$ python3 -q
>>> import numpy as np
>>> from numpy import linalg as LA
>>> np.set_printoptions(precision=4, suppress=True, linewidth=140, sign=" ")
>>> K = np.array([[0, -6, 0, 0], [4, 4, 0, 0], [0, 3, 0, -6], [-2, -2, 4, 4]])
>>> (K - K.T) / 2
array([[ 0. , -5. ,  0. ,  1. ],
       [ 5. ,  0. , -1.5,  1. ],
       [ 0. ,  1.5,  0. , -5. ],
       [-1. , -1. ,  5. ,  0. ]])
>>> np.allclose(K, K.T)
False
>>> np.trace(K)
np.int64(8)
>>> hat = np.triu(np.array([[4, 4, 1, 0], [1, 3, 2, 5], [3, 4, 4, 1], [5, 3, 4, 3]]), 1) + np.eye(4)
>>> A2 = hat @ K @ LA.inv(hat)
>>> LA.matrix_rank(A2)
np.int64(4)
>>> np.poly(A2)
array([   1.,   -8.,   64., -192.,  576.])
>>> hat @ K - K @ hat
array([[ 16.,  19.,  12.,  24.],
       [-10., -20.,   8., -12.],
       [ -2.,  -2.,  -2., -11.],
       [  0.,   8.,   6.,   6.]])
>>> A2 = LA.inv(K)
>>> np.allclose(A2, K.T)
False
>>> (np.abs(A2) > 1e-9).astype(int)
array([[ 1,  1,  0,  0],
       [ 1,  0,  0,  0],
       [ 1,  1,  1,  1],
       [ 1,  0,  1,  0]])
>>> rng = np.random.default_rng(55605)
>>> idx = rng.permutation(4)
>>> idx
array([ 0,  2,  3,  1])
>>> A2 = K[idx][:, idx]
>>> A2
array([[ 0,  0,  0, -6],
       [ 0,  0, -6,  3],
       [-2,  4,  4, -2],
       [ 4,  0,  0,  4]])
>>> np.round(LA.det(A2), 4), round(float(LA.det(K[idx])), 4)
(np.float64(576.0), 576.0)
>>> np.diag(A2)
array([ 0,  0,  4,  4])
>>> Q, evecs = LA.qr(K[:, :1])[0], LA.qr(K[:, 1:])[0]
>>> sigma = LA.svd(Q.T @ evecs, compute_uv=False)
>>> np.degrees(np.arccos(sigma.clip(0, 1)))
array([ 48.0912])
>>> round(float(LA.norm(Q @ Q.T - evecs @ evecs.T, 2)), 4)
1.0
>>> E = np.array([[0.7, -1.0, 1.1],
...     [-0.1, -0.1, -0.5],
...     [-0.5, 0.6, -0.1],
...     [-1.1, 0.7, 0.7],
...     [-1.0, -0.7, -0.2],
...     [0.1, 1.1, -0.5],
...     [0.7, -0.7, -1.7],
...     [0.5, 1.3, -0.6],
...     [0.6, 1.2, 1.6],
...     [-0.6, 0.9, -0.5],
...     [-0.6, 0.7, -0.3],
...     [-0.6, 1.7, 0.7],
...     [-0.3, 0.0, -1.0],
...     [-1.5, 0.3, -1.1],
...     [-0.8, 0.1, 0.8],
...     [-0.9, 0.2, -0.4],
...     [-0.6, -0.8, 1.7],
...     [-0.1, 1.4, 0.1],
...     [-2.0, -0.5, -0.8]])
>>> E[:, 0] = -1 * E[:, 2] + 0.3 * rng.normal(size=19)
>>> E
array([[-0.66  , -1.    ,  1.1   ],
       [ 1.0954, -0.1   , -0.5   ],
       [ 0.0229,  0.6   , -0.1   ],
       [-0.4805,  0.7   ,  0.7   ],
       [-0.089 , -0.7   , -0.2   ],
       [ 0.2052,  1.1   , -0.5   ],
       [ 1.6012, -0.7   , -1.7   ],
       [ 0.1818,  1.3   , -0.6   ],
       [-1.7053,  1.2   ,  1.6   ],
       [ 0.1813,  0.9   , -0.5   ],
       [ 0.7474,  0.7   , -0.3   ],
       [-1.2149,  1.7   ,  0.7   ],
       [ 0.8089,  0.    , -1.    ],
       [ 1.1309,  0.3   , -1.1   ],
       [-0.6334,  0.1   ,  0.8   ],
       [ 0.998 ,  0.2   , -0.4   ],
       [-1.5299, -0.8   ,  1.7   ],
       [-0.3099,  1.4   ,  0.1   ],
       [ 0.4957, -0.5   , -0.8   ]])
>>> dist = LA.norm(E[:, None] - E[None], axis=-1)
>>> np.unravel_index(dist.round(6).argmax(), dist.shape)
(np.int64(6), np.int64(8))
>>> dist.shape
(19, 19)
>>> dist[:5, :5]
array([[ 0.    ,  2.54  ,  2.1134,  1.7556,  1.4512],
       [ 2.54  ,  0.    ,  1.3418,  2.1362,  1.3612],
       [ 2.1134,  1.3418,  0.    ,  0.9505,  1.3086],
       [ 1.7556,  2.1362,  0.9505,  0.    ,  1.7098],
       [ 1.4512,  1.3612,  1.3086,  1.7098,  0.    ]])
>>> idx = E[:, 1] > np.median(E[:, 1])
>>> f = E[idx].mean(axis=0) - E[~idx].mean(axis=0)
>>> np.argsort(-np.abs(f).round(6), kind="stable")
array([ 1,  0,  2])
>>> np.round((((E - E.mean(axis=0)) @ f > 0) == idx).mean(), 4)
np.float64(0.9474)
>>> idx.astype(int)
array([ 0,  0,  1,  1,  0,  1,  0,  1,  1,  1,  1,  1,  0,  0,  0,  0,  0,  1,  0])
>>> Ac = (E - E.mean(axis=0)) / E.std(axis=0)
>>> np.argwhere(np.abs(Ac) > 2)
array([], shape=(0, 2), dtype=int64)
>>> Ac.std(axis=0)
array([ 1.,  1.,  1.])
>>> b = LA.lstsq(np.delete(Ac, 0, axis=1), Ac[:, 0])[0]
>>> b
array([-0.1546, -0.9197])
>>> idx = rng.permutation(3)
>>> A2 = E[:, idx] * rng.choice([-1, 1], 3)
>>> A2
array([[-1.    , -0.66  , -1.1   ],
       [-0.1   ,  1.0954,  0.5   ],
       [ 0.6   ,  0.0229,  0.1   ],
       [ 0.7   , -0.4805, -0.7   ],
       [-0.7   , -0.089 ,  0.2   ],
       [ 1.1   ,  0.2052,  0.5   ],
       [-0.7   ,  1.6012,  1.7   ],
       [ 1.3   ,  0.1818,  0.6   ],
       [ 1.2   , -1.7053, -1.6   ],
       [ 0.9   ,  0.1813,  0.5   ],
       [ 0.7   ,  0.7474,  0.3   ],
       [ 1.7   , -1.2149, -0.7   ],
       [ 0.    ,  0.8089,  1.    ],
       [ 0.3   ,  1.1309,  1.1   ],
       [ 0.1   , -0.6334, -0.8   ],
       [ 0.2   ,  0.998 ,  0.4   ],
       [-0.8   , -1.5299, -1.7   ],
       [ 1.4   , -0.3099, -0.1   ],
       [-0.5   ,  0.4957,  0.8   ]])
>>> U, _, Vt = LA.svd(E.T @ A2)
>>> idx
array([ 1,  0,  2])
>>> np.round(LA.lstsq(E, A2)[0], 4) + 0
array([[ 0.,  1.,  0.],
       [ 1.,  0.,  0.],
       [ 0.,  0., -1.]])
>>> x = np.array([2, 2, 0])
>>> rhs = E @ x
>>> np.round(LA.pinv(E) @ E, 4) + 0
array([[ 1.,  0.,  0.],
       [ 0.,  1.,  0.],
       [ 0.,  0.,  1.]])
>>> try:
...     LA.solve(E, rhs)
... except LA.LinAlgError as e:
...     print(e)
... 
Last 2 dimensions of the array must be square
>>> rhs = rhs + 0.05 * rng.normal(size=19)
>>> rhs
array([-3.3016,  2.08  ,  1.335 ,  0.4967, -1.6176,  2.6518,  1.766 ,  2.9574, -1.0273,  2.1893,  2.9334,  0.9993,  1.6789,  2.8532,
       -1.0999,  2.3503, -4.7375,  2.2085,  0.011 ])
>>> b, *_ = LA.lstsq(E, rhs)
>>> b.round()
array([ 2.,  2.,  0.])
>>> [round(float(LA.norm(LA.solve(E.T @ E + lam * np.eye(3), E.T @ rhs))), 2) for lam in (0, 1, 10, 100)]
[2.87, 2.33, 1.47, 0.36]
>>> basis = np.array([[-2, -1, 1], [-2, 0, -2], [1, -1, -1]])
>>> A = (rng.random((14, 3)) < 0.25) @ basis
>>> A
array([[ 0,  0,  0],
       [ 0,  0,  0],
       [ 0,  0,  0],
       [ 0,  0,  0],
       [ 0,  0,  0],
       [-2,  0, -2],
       [ 0,  0,  0],
       [ 0,  0,  0],
       [-1, -2,  0],
       [ 0,  0,  0],
       [-4, -1, -1],
       [-2,  0, -2],
       [-2,  0, -2],
       [ 1, -1, -1]])
>>> hat = A @ LA.solve(A.T @ A, A.T)
>>> np.round(LA.eigvalsh(hat), 4) + 0
array([ 0.,  0.,  0.,  0.,  0.,  0.,  0.,  0.,  0.,  0.,  0.,  1.,  1.,  1.])
>>> np.allclose(hat @ hat, hat)
True
>>> LA.matrix_rank(np.eye(14) - hat)
np.int64(11)
>>> np.trace(hat)
np.float64(3.0)
>>> np.diag(hat)
array([ 0. ,  0. ,  0. ,  0. ,  0. ,  0.3,  0. ,  0. ,  0.7,  0. ,  0.7,  0.3,  0.3,  0.7])
>>> hat @ A[:, 0]
array([ 0.,  0.,  0.,  0.,  0., -2.,  0.,  0., -1.,  0., -4., -2., -2.,  1.])
>>> G = np.cov(A, rowvar=False)
>>> G.shape
(3, 3)
>>> np.polyfit(A[:, 0], A[:, 2], 1)
array([ 0.4063, -0.2813])
>>> LA.eigvalsh(G)[::-1]
array([ 2.1339,  0.4559,  0.2673])
>>> np.corrcoef(A.T)
array([[ 1.    ,  0.2034,  0.6325],
       [ 0.2034,  1.    , -0.0422],
       [ 0.6325, -0.0422,  1.    ]])
>>> G
array([[ 1.7582,  0.1648,  0.7143],
       [ 0.1648,  0.3736, -0.022 ],
       [ 0.7143, -0.022 ,  0.7253]])
>>> x = np.array([2, 4, 0])
>>> rhs = A @ x
>>> np.round(LA.solve(A.T @ A, A.T @ rhs), 4) + 0
array([ 2.,  4.,  0.])
>>> np.round(LA.pinv(A) @ A, 4) + 0
array([[ 1.,  0.,  0.],
       [ 0.,  1.,  0.],
       [ 0.,  0.,  1.]])
>>> rhs = rhs + 0.05 * rng.normal(size=14)
>>> rhs
array([  0.0203,   0.0456,   0.0071,  -0.0034,  -0.0226,  -4.0387,   0.0714,   0.1095,  -9.9646,  -0.0112, -11.9879,  -4.0097,  -3.992 ,
        -2.0328])
>>> b, *_ = LA.lstsq(A, rhs)
>>> b
array([ 1.991 ,  3.9932,  0.0179])
>>> b.round()
array([ 2.,  4.,  0.])
>>> np.round(A.T @ (rhs - A @ b), 4) + 0
array([ 0.,  0.,  0.])
>>> [round(float(LA.norm(LA.solve(A.T @ A + lam * np.eye(3), A.T @ rhs))), 2) for lam in (0, 1, 10, 100)]
[4.46, 3.94, 2.3, 0.69]
>>> G = A.T @ A
>>> LA.svd(A, compute_uv=False) ** 2
array([ 39.8359,   5.9332,   4.231 ])
>>> (A @ A.T).shape
(14, 14)
>>> LA.norm(K, axis=0)
array([ 4.4721,  8.0623,  4.    ,  7.2111])
>>> arr = np.array([[3, 1, 1, 2], [2, 0, -3, 1], [11, 1, -11, 6]])
>>> LA.lstsq(arr[:-1].T, arr[-1])[2]
np.int32(2)
>>> A2 = np.array([[4, 3, 2], [2, 3, 0]])
>>> basis = np.kron(A2, arr)
>>> basis.shape
(6, 12)
>>> LA.matrix_rank(basis)
np.int64(4)
>>> U, sigma, Vt = LA.svd(arr)
>>> np.argmax(sigma[:-1] / (sigma[1:] + 1e-6)) + 1
np.int64(2)
>>> A2 = U[:, :2] @ np.diag(sigma[:2]) @ Vt[:2]
>>> np.round(np.abs(arr - A2).max(), 4)
np.float64(0.0)
>>> np.round(LA.norm(arr - A2) / LA.norm(arr), 4)
np.float64(0.0)
>>> G = arr.T @ arr
>>> G
array([[ 134,   14, -124,   74],
       [  14,    2,  -10,    8],
       [-124,  -10,  131,  -67],
       [  74,    8,  -67,   41]])
>>> np.round(LA.svd(arr, compute_uv=False) ** 2, 4) + 0
array([ 296.7796,   11.2204,    0.    ])
>>> basis = A[[13, 6]].astype(float)
>>> for _ in range(6):
...     idx = LA.norm(A[:, None] - basis, axis=-1).argmin(axis=1)
...     basis = np.array([A[idx == j].mean(axis=0) for j in range(2)])
... 
>>> idx
array([ 1,  1,  1,  1,  1,  1,  1,  1,  1,  1,  1,  1,  1,  0])
>>> basis
array([[ 1.    , -1.    , -1.    ],
       [-0.8462, -0.2308, -0.5385]])
>>> basis[1] - basis[0]
array([-1.8462,  0.7692,  0.4615])
>>> X = np.load("m.npy")
>>> X
array([[-0.933 , -0.2031, -0.2971],
       [-0.2545, -0.2115,  0.9437],
       [-0.2545,  0.9561,  0.1456]])
>>> LA.pinv(X)
array([[-0.933 , -0.2545, -0.2545],
       [-0.2031, -0.2115,  0.9561],
       [-0.2971,  0.9437,  0.1456]])
>>> round(X[:, 0] @ X[:, 1], 4)
np.float64(-0.0)
>>> LA.svd(X, compute_uv=False)
array([ 1.,  1.,  1.])
>>> LA.matrix_rank(A)
np.int64(3)
>>> A - A[0]
array([[ 0,  0,  0],
       [ 0,  0,  0],
       [ 0,  0,  0],
       [ 0,  0,  0],
       [ 0,  0,  0],
       [-2,  0, -2],
       [ 0,  0,  0],
       [ 0,  0,  0],
       [-1, -2,  0],
       [ 0,  0,  0],
       [-4, -1, -1],
       [-2,  0, -2],
       [-2,  0, -2],
       [ 1, -1, -1]])
>>> np.count_nonzero(A)
np.int64(14)
>>> np.kron(np.eye(2, dtype=int), X)
array([[-0.933 , -0.2031, -0.2971, -0.    , -0.    , -0.    ],
       [-0.2545, -0.2115,  0.9437, -0.    , -0.    ,  0.    ],
       [-0.2545,  0.9561,  0.1456, -0.    ,  0.    ,  0.    ],
       [-0.    , -0.    , -0.    , -0.933 , -0.2031, -0.2971],
       [-0.    , -0.    ,  0.    , -0.2545, -0.2115,  0.9437],
       [-0.    ,  0.    ,  0.    , -0.2545,  0.9561,  0.1456]])
>>> np.poly(X)
array([ 1.    ,  0.9988, -0.9988, -1.    ])
>>> LA.eigvals(X)
array([ 1.    +0.j   , -0.9994+0.034j, -0.9994-0.034j])
>>> A2 = X / LA.norm(X, axis=1, keepdims=True)
>>> G = A2 @ A2.T
>>> np.argwhere(np.triu(np.abs(G) > 0.95, 1))
array([], shape=(0, 2), dtype=int64)
>>> np.degrees(np.arccos(np.clip(G[1, 0], -1, 1)))
np.float64(90.0)
>>> G[1].round(4) + 0
array([ 0.,  1.,  0.])
>>> (G - 2 * np.eye(3)).round(6).argmax(axis=1)
array([ 1,  0,  0])
>>> (np.abs(G) > 0.9).astype(int)
array([[ 1,  0,  0],
       [ 0,  1,  0],
       [ 0,  0,  1]])
